% ipython --no-banner

In [1]: import numpy as np

In [2]: from numpy import linalg as LA

In [3]: np.set_printoptions(precision=1, suppress=True, linewidth=140, sign=" ")

In [4]: rnd = lambda a: np.round(a, 1) + 0

In [5]: mat = np.load("arr.npy")

In [6]: mat
Out[6]: 
array([[ 4,  2,  0,  0,  0,  0],
       [-8, -6,  0,  0,  0,  0],
       [-1, -8,  0,  0,  0,  0],
       [ 0,  0,  4,  2,  0,  0],
       [ 0,  0, -8, -6,  0,  0],
       [ 0,  0, -1, -8,  0,  0],
       [ 0,  0,  0,  0,  4,  2],
       [ 0,  0,  0,  0, -8, -6],
       [ 0,  0,  0,  0, -1, -8]])

In [7]: vec = np.array([2, -2, -1, 3, 0, 0])

In [8]: target = mat @ vec

In [9]: target
Out[9]: array([  4,  -4,  14,   2, -10, -23,   0,   0,   0])

In [10]: rng = np.random.default_rng(75)

In [11]: target = target + 0.1 * rng.normal(size=9)

In [12]: rnd(target)
Out[12]: array([  3.9,  -4. ,  14. ,   2. ,  -9.9, -23. ,   0. ,   0.1,   0.2])

In [13]: c, *_ = LA.lstsq(mat, target)

In [14]: rnd(mat.T @ (target - mat @ c))
Out[14]: array([ 0.,  0.,  0.,  0.,  0.,  0.])

In [15]: rnd(LA.norm(target - mat @ c))
Out[15]: np.float64(0.1)

In [16]: vec = np.array([0, 1, 0, -2, 1, -1])

In [17]: target = mat @ vec

In [18]: c, lr = np.zeros(6), 1 / LA.norm(mat, 2) ** 2

In [19]: for i in range(50):
    ...:     c -= lr * mat.T @ (mat @ c - target)
    ...:     if i % 10 == 0: print(i, round(LA.norm(mat @ c - target), 1))
    ...: 
0 8.7
10 1.3
20 0.2
30 0.0
40 0.0

In [20]: rnd(c)
Out[20]: array([ 0.,  1.,  0., -2.,  1., -1.])

In [21]: rnd(LA.cond(mat))
Out[21]: np.float64(2.4)
